% python3 -q
>>> import numpy as np
>>> from numpy import linalg as LA
>>> np.set_printoptions(suppress=True, linewidth=160)
>>> def rnd(a):
...     return np.round(a, 2) + 0
... 
>>> data = np.array([[3, 0, 3, 0, 3, 0],
...     [-1, -1, -1, -1, -1, -1],
...     [3, 1, 3, 1, 3, 1],
...     [3, 0, 3, 0, 3, 0],
...     [-1, -1, -1, -1, -1, -1],
...     [3, 1, 3, 1, 3, 1]])
>>> # looks like rank 2
>>> x = np.array([-3, 9, 2, 6, 3, -5])
>>> h1 = np.maximum(data @ x, 0)
>>> print(np.maximum(data @ (3 * x), 0))
[18  0 48 18  0 48]
>>> print(np.flatnonzero(h1 > 1e-9))
[0 2 3 5]
>>> u = np.array([7, 2, 6, -2])
>>> v = np.array([1, -2, -3, -3, 2, -2, 0, 3, 1, -1, -3])
>>> mat = np.outer(u, v)
>>> print(mat)
[[  7 -14 -21 -21  14 -14   0  21   7  -7 -21]
 [  2  -4  -6  -6   4  -4   0   6   2  -2  -6]
 [  6 -12 -18 -18  12 -12   0  18   6  -6 -18]
 [ -2   4   6   6  -4   4   0  -6  -2   2   6]]
>>> # column 3 repeats column 2
>>> u = np.array([2, 0, 1])
>>> print(np.array([np.convolve(row, u, "same") for row in mat]))
[[-28 -35 -56   7 -49  14  28  14   7 -35  -7]
 [ -8 -10 -16   2 -14   4   8   4   2 -10  -2]
 [-24 -30 -48   6 -42  12  24  12   6 -30  -6]
 [  8  10  16  -2  14  -4  -8  -4  -2  10   2]]
>>> print(np.convolve(mat[3], u))
[-4  8 10 16 -2 14 -4 -8 -4 -2 10  2  6]
>>> print(np.cross(mat[3, :3], mat[0, :3]))
[0 0 0]
>>> print(np.polyval(u, mat[3]))
[ 9 33 73 73 33 33  1 73  9  9 73]
>>> U, sig, Vt = LA.svd(mat)
>>> V = Vt[:(sig > 1e-8).sum()]
>>> rng = np.random.default_rng(567959)
>>> x = mat[3] + -3 * mat[2] + rng.integers(2) * np.eye(11)[6]
>>> print(x)
[-20.  40.  60.  60. -40.  40.   1. -60. -20.  20.  60.]
>>> print(LA.matrix_rank(np.vstack([mat, x])))
2
>>> Y = mat / np.sqrt((mat ** 2).mean(axis=1, keepdims=True))
>>> print(rnd(LA.norm(Y, axis=1)))
[3.32 3.32 3.32 3.32]
>>> U, sig, Vt = LA.svd(mat)
>>> print(np.argmax(sig[:-1] / (sig[1:] + 1e-6)) + 1)
1
>>> Y = U[:, :1] @ np.diag(sig[:1]) @ Vt[:1]
>>> print(rnd(LA.norm(mat - Y, 2)), rnd(sig[1]))
0.0 0.0
>>> print(LA.matrix_rank(mat, rtol=0.05))
1
>>> print(rnd(Y))
[[  7. -14. -21. -21.  14. -14.   0.  21.   7.  -7. -21.]
 [  2.  -4.  -6.  -6.   4.  -4.   0.   6.   2.  -2.  -6.]
 [  6. -12. -18. -18.  12. -12.   0.  18.   6.  -6. -18.]
 [ -2.   4.   6.   6.  -4.   4.   0.  -6.  -2.   2.   6.]]
>>> print(rnd(LA.norm(mat - Y) / LA.norm(mat)))
0.0
>>> print([round(float(x), 2) for x in LA.svd(Y, compute_uv=False)[:3]])
[68.87, 0.0, 0.0]
>>> print(LA.cond(Y) > 100)
True
>>> print(np.argsort(-LA.norm(Y, axis=0).round(6), kind="stable")[:3])
[2 3 7]
>>> X = np.array([[0, 0, 5, -5], [0, 0, -2, 2], [-5, 2, 0, -2], [5, -2, 2, 0]])
>>> # rows and columns are dependent
>>> print(rnd(np.sort(np.abs(LA.eigvals(X)))))
[0.   0.   7.87 7.87]
>>> print(rnd(LA.det(X)))
0.0
>>> print((X - X.T) / 2)
[[ 0.  0.  5. -5.]
 [ 0.  0. -2.  2.]
 [-5.  2.  0. -2.]
 [ 5. -2.  2.  0.]]
>>> U, sig, Vt = LA.svd(X, full_matrices=False)
>>> print(U.shape, sig.shape, Vt.shape)
(4, 4) (4,) (4, 4)
>>> print(rnd(sig / sig[0]))
[1. 1. 0. 0.]
>>> print(rnd(sig))
[7.87 7.87 0.   0.  ]
>>> print(np.allclose(U * sig @ Vt, X))
True
>>> print(rnd(U.T @ X @ Vt.T))
[[7.87 0.   0.   0.  ]
 [0.   7.87 0.   0.  ]
 [0.   0.   0.   0.  ]
 [0.   0.   0.   0.  ]]
>>> U, sig, Vt = LA.svd(X)
>>> V = Vt[:(sig > 1e-8).sum()]
>>> x = X[0] + 3 * X[1] + rng.integers(2) * np.eye(4)[0]
>>> print(x)
[ 0.  0. -1.  1.]
>>> print(rnd(np.diag(V.T @ V)))
[0.81 0.13 0.53 0.53]
>>> print(np.allclose(V.T @ V @ x, x))
True
>>> print(rnd(LA.norm(x - V.T @ V @ x)))
0.0
>>> print(X.ravel(order="F"))
[ 0  0 -5  5  0  0  2 -2  5 -2  0  2 -5  2 -2  0]
>>> t3 = X.reshape(4, 2, -1)
>>> print(t3.transpose(1, 0, 2))
[[[ 0  0]
  [ 0  0]
  [-5  2]
  [ 5 -2]]

 [[ 5 -5]
  [-2  2]
  [ 0 -2]
  [ 2  0]]]
>>> print(np.einsum("ihd,jhd->hij", t3, t3).shape)
(2, 4, 4)
>>> print(t3.sum(axis=1))
[[ 5 -5]
 [-2  2]
 [-5  0]
 [ 7 -2]]
>>> x = np.array([1, 3, 0, -2])
>>> print(X @ np.eye(4)[1])
[ 0.  0.  2. -2.]
>>> print(X @ (2 * x))
[20 -8 10 -2]
>>> print(LA.norm(X @ x) <= LA.norm(X, 2) * LA.norm(x) + 1e-9)
True
>>> print((X * x).sum(axis=1))
[10 -4  5 -1]
>>> F = np.load("block13.npy")
>>> print(F)
[[4. 0. 0. 0. 0.]
 [0. 4. 0. 0. 0.]
 [0. 0. 8. 4. 0.]
 [0. 0. 4. 8. 0.]
 [0. 0. 0. 0. 4.]]
>>> Y = F / LA.norm(F, axis=1, keepdims=True)
>>> C2 = Y @ Y.T
>>> print(np.argwhere(np.triu(np.abs(C2) > 0.95, 1)))
[]
>>> print(rnd(C2[2]))
[0.  0.  1.  0.8 0. ]
>>> print(rnd(C2))
[[1.  0.  0.  0.  0. ]
 [0.  1.  0.  0.  0. ]
 [0.  0.  1.  0.8 0. ]
 [0.  0.  0.8 1.  0. ]
 [0.  0.  0.  0.  1. ]]
>>> print((C2 - 2 * np.eye(5)).round(6).argmax(axis=1))
[1 0 3 2 0]
>>> arr = np.load("test13.npy")
>>> print(arr)
[[0 2 1 1 0 2 1 0]
 [1 0 0 2 0 2 1 1]
 [1 0 0 2 0 2 1 1]
 [0 0 0 1 0 2 2 1]
 [2 1 1 0 2 0 1 1]
 [2 1 2 1 1 1 0 1]
 [0 1 1 0 0 0 1 0]
 [0 2 2 2 0 2 1 0]]
>>> # rows 1 and 2 are equal
>>> print(rnd(np.abs(LA.eigvals(arr)).max()))
6.92
>>> LA.determinant(arr)
Traceback (most recent call last):
  File "<python-input-78>", line 1, in <module>
    LA.determinant(arr)
    ^^^^^^^^^^^^^^
AttributeError: module 'numpy.linalg' has no attribute 'determinant'
>>> print((arr - arr.T) / 2)
[[ 0.   0.5  0.   0.5 -1.   0.   0.5  0. ]
 [-0.5  0.   0.   1.  -0.5  0.5  0.  -0.5]
 [ 0.   0.   0.   1.  -0.5  0.   0.  -0.5]
 [-0.5 -1.  -1.   0.   0.   0.5  1.  -0.5]
 [ 1.   0.5  0.5  0.   0.  -0.5  0.5  0.5]
 [ 0.  -0.5  0.  -0.5  0.5  0.   0.  -0.5]
 [-0.5  0.   0.  -1.  -0.5  0.   0.  -0.5]
 [ 0.   0.5  0.5  0.5 -0.5  0.5  0.5  0. ]]
>>> print(LA.matrix_power(arr, 4))
[[259 253 291 396  98 482 321 229]
 [244 276 307 388  98 486 327 219]
 [244 276 307 388  98 486 327 219]
 [192 220 248 303  78 382 259 173]
 [280 314 348 438 114 546 370 248]
 [346 372 416 540 137 667 447 306]
 [ 88  85  99 136  32 164 109  78]
 [328 315 361 504 122 610 405 290]]
>>> arr.inv()
Traceback (most recent call last):
  File "<python-input-81>", line 1, in <module>
    arr.inv()
    ^^^^^^^
AttributeError: 'numpy.ndarray' object has no attribute 'inv'
>>> print(np.allclose(arr @ arr.T, arr.T @ arr))
False
>>> print(rnd(LA.det(arr)))
0.0
>>> print(arr @ arr)
[[ 7  3  5  9  2 10  6  6]
 [ 4  7  8  7  2 10  7  4]
 [ 4  7  8  7  2 10  7  4]
 [ 4  6  8  5  2  6  5  3]
 [ 6  9  7  8  4 10  8  4]
 [ 7  8  7 12  3 15  9  6]
 [ 2  1  1  4  0  4  3  2]
 [ 8  3  5 12  2 14  9  8]]
>>> print(rnd(np.trace(LA.pinv(arr) @ arr)))
7.0
>>> print(np.allclose(arr[:-1].T @ LA.lstsq(arr[:-1].T, arr[-1])[0], arr[-1]))
False
>>> print([round(float(x), 2) for x in LA.svd(arr, compute_uv=False)[:3]])
[7.65, 3.8, 3.17]
>>> print(LA.matrix_rank(arr, rtol=0.1))
5
>>> print(LA.cond(arr) > 100)
True
>>> U, sig, Vt = LA.svd(arr)
>>> V = Vt[:(sig > 1e-8).sum()]
>>> x = arr[0] + -2 * arr[5] + rng.integers(2) * np.eye(8)[3]
>>> print(x)
[-4.  0. -3.  0. -2.  0.  1. -2.]
>>> print(np.allclose(V.T @ V @ x, x))
False
>>> print(LA.matrix_rank(np.vstack([arr, x])))
8
>>> idx = rng.permutation(8)
>>> print(idx)
[1 5 0 6 4 3 7 2]
>>> Y = arr[idx][:, idx]
>>> print(np.diag(Y))
[0 1 0 1 2 1 0 0]
>>> print(np.allclose(Y, arr))
False
>>> print(rnd(LA.det(Y)), rnd(LA.det(arr[idx])))
0.0 0.0
>>> J = np.tanh(np.array([[-0.3, 1.2, 0.2],
...     [-0.1, -1.0, 0.3],
...     [0.1, 1.5, -1.1],
...     [-0.3, 1.8, 0.0],
...     [-0.1, -1.5, -0.2],
...     [-0.6, 2.2, -0.3],
...     [-1.0, -0.9, -1.0],
...     [0.1, 1.7, 1.6],
...     [0.8, -1.0, 0.2],
...     [-1.4, -0.4, -0.4],
...     [1.1, 0.2, 0.4],
...     [0.3, -1.9, 0.7]]) @ np.array([[1.2, -0.1, 0.5, 2.6, 1.7, 1.0, 1.5, 1.9, -0.8, -0.3],
...     [0.2, -0.4, 0.1, -0.7, -0.4, 0.9, -1.2, 0.4, -0.8, -0.8],
...     [0.4, -0.6, -0.5, -0.1, -1.3, 1.6, 0.7, 1.1, 0.8, 0.0]]))
>>> print(rnd(J))
[[-0.04 -0.52 -0.13 -0.93 -0.85  0.8  -0.94  0.13 -0.51 -0.7 ]
 [-0.2   0.23 -0.29  0.39 -0.16 -0.48  0.85 -0.25  0.81  0.68]
 [-0.02  0.05  0.64 -0.59  0.76 -0.3  -0.98 -0.4  -0.97 -0.84]
 [ 0.   -0.6   0.03 -0.97 -0.84  0.87 -0.99  0.15 -0.83 -0.87]
 [-0.46  0.62 -0.1   0.67  0.6  -0.94  0.91 -0.77  0.81  0.84]
 [-0.38 -0.56  0.07 -1.   -0.91  0.72 -1.   -0.53 -0.91 -0.92]
 [-0.94  0.79 -0.09 -0.95 -0.04 -1.   -0.81 -1.    0.62  0.77]
 [ 0.8  -0.93 -0.52 -0.8  -0.99  1.   -0.65  0.99 -0.16 -0.88]
 [ 0.69  0.2   0.2   0.99  0.91  0.22  0.99  0.87  0.31  0.51]
 [-0.96  0.49 -0.49 -1.   -0.94 -0.98 -0.96 -1.    0.81  0.63]
 [ 0.91 -0.41  0.35  0.99  0.85  0.96  0.93  0.99 -0.62 -0.45]
 [ 0.25  0.3  -0.37  0.97  0.35 -0.28  1.    0.52  0.95  0.89]]
>>> U, sig, Vt = LA.svd(arr)
>>> print(np.argmax(sig[:-1] / (sig[1:] + 1e-6)) + 1)
7
>>> Y = U[:, :7] @ np.diag(sig[:7]) @ Vt[:7]
>>> print(rnd(np.abs(arr - Y).max()))
0.0
>>> print(rnd(LA.norm(arr - Y) / LA.norm(arr)))
0.0
>>> W = np.array([[0, 0, 3],
...     [3, 3, 0],
...     [0, 0, 0],
...     [1, 2, 0],
...     [0, 3, 1],
...     [3, 0, 3],
...     [1, 1, 0],
...     [3, 1, 0]])
>>> c = np.array([-1, 0, 0])
>>> act = np.maximum(arr @ W + c, 0)
>>> print((act > 0).astype(int))
[[1 1 1]
 [1 1 1]
 [1 1 1]
 [1 1 1]
 [1 1 1]
 [1 1 1]
 [1 1 0]
 [1 1 1]]
>>> print(act)
[[13  9  6]
 [11  6  9]
 [11  6  9]
 [11  5  6]
 [ 6 11  8]
 [ 9  9 10]
 [ 3  4  0]
 [14 11  6]]
>>> cent = np.array([[0, 1], [3, 0], [3, 2]])
>>> print(W @ cent)
[[ 9  6]
 [ 9  3]
 [ 0  0]
 [ 6  1]
 [12  2]
 [ 9  9]
 [ 3  1]
 [ 3  3]]
>>> print(act @ cent)
[[45 25]
 [45 29]
 [45 29]
 [33 23]
 [57 22]
 [57 29]
 [12  3]
 [51 26]]
>>> act @ act
Traceback (most recent call last):
  File "<python-input-117>", line 1, in <module>
    act @ act
    ~~~~^~~~~
ValueError: matmul: Input operand 1 has a mismatch in its core dimension 0, with gufunc signature (n?,k),(k,m?)->(n?,m?) (size 8 is different from 3)
>>> C2 = act.T @ act
>>> print(np.diag(C2))
[854 517 434]
>>> print(LA.matrix_rank(C2))
3
>>> r = LA.matrix_rank(arr)
>>> print(r)
7
>>> ns = LA.svd(arr)[2][r:].T
>>> print([int(LA.matrix_rank(arr[:i])) for i in range(1, len(arr) + 1)])
[1, 2, 2, 3, 4, 5, 6, 7]
>>> print([int(LA.matrix_rank(arr[:, :j + 1])) for j in range(8)])
[1, 2, 3, 4, 5, 6, 7, 7]
>>> print(rnd(arr @ ns))
[[0.]
 [0.]
 [0.]
 [0.]
 [0.]
 [0.]
 [0.]
 [0.]]
>>> print(rnd(ns[:, 0] / ns[np.abs(ns[:, 0]).round(6).argmax(), 0]))
[-0.45  0.45 -0.18  0.18 -0.05 -0.32 -0.27  1.  ]
>>> print(ns.shape)
(8, 1)
>>> K = np.array([[0, 1, -1, 0, 2, -1, -2],
...     [-1, 0, 2, -1, 1, 1, -1],
...     [1, -2, 0, 2, -3, -1, -1],
...     [0, 1, -2, 0, 0, 3, -2],
...     [-2, -1, 3, 0, 0, 0, -2],
...     [1, -1, 1, -3, 0, 0, 2],
...     [2, 1, 1, 2, 2, -2, 0]])
>>> print(K)
[[ 0  1 -1  0  2 -1 -2]
 [-1  0  2 -1  1  1 -1]
 [ 1 -2  0  2 -3 -1 -1]
 [ 0  1 -2  0  0  3 -2]
 [-2 -1  3  0  0  0 -2]
 [ 1 -1  1 -3  0  0  2]
 [ 2  1  1  2  2 -2  0]]
>>> # antisymmetric, zero diagonal
>>> x = np.array([0, 4, 8, 7, 9, 9, 1])
>>> print(rnd(LA.det(K)))
0.0
>>> print(rnd(LA.eigvals(K).real))
[0. 0. 0. 0. 0. 0. 0.]
>>> q = LA.solve(np.eye(7) - K, np.eye(7) + K)
>>> print(rnd(q @ q.T))
[[1. 0. 0. 0. 0. 0. 0.]
 [0. 1. 0. 0. 0. 0. 0.]
 [0. 0. 1. 0. 0. 0. 0.]
 [0. 0. 0. 1. 0. 0. 0.]
 [0. 0. 0. 0. 1. 0. 0.]
 [0. 0. 0. 0. 0. 1. 0.]
 [0. 0. 0. 0. 0. 0. 1.]]
>>> print(rnd(LA.det(q)))
1.0
>>> feats = np.load("mat.npy")
>>> print(feats)
[[ 0 -2 -1  5]
 [ 2  0  2 -3]
 [ 1 -2  0  3]
 [-5  3 -3  0]]
>>> # skew-symmetric
>>> u = np.array([2, 3, 2, 0])
>>> Y = feats + np.outer(u, np.eye(4)[0])
>>> print(LA.matrix_rank(Y - feats))
1
>>> print(Y)
[[ 2. -2. -1.  5.]
 [ 5.  0.  2. -3.]
 [ 3. -2.  0.  3.]
 [-5.  3. -3.  0.]]
>>> x = np.array([2, 4, -2, 4])
>>> print(x @ feats @ x)
0
>>> q = LA.solve(np.eye(4) - feats, np.eye(4) + feats)
>>> print(rnd(q @ q.T))
[[1. 0. 0. 0.]
 [0. 1. 0. 0.]
 [0. 0. 1. 0.]
 [0. 0. 0. 1.]]
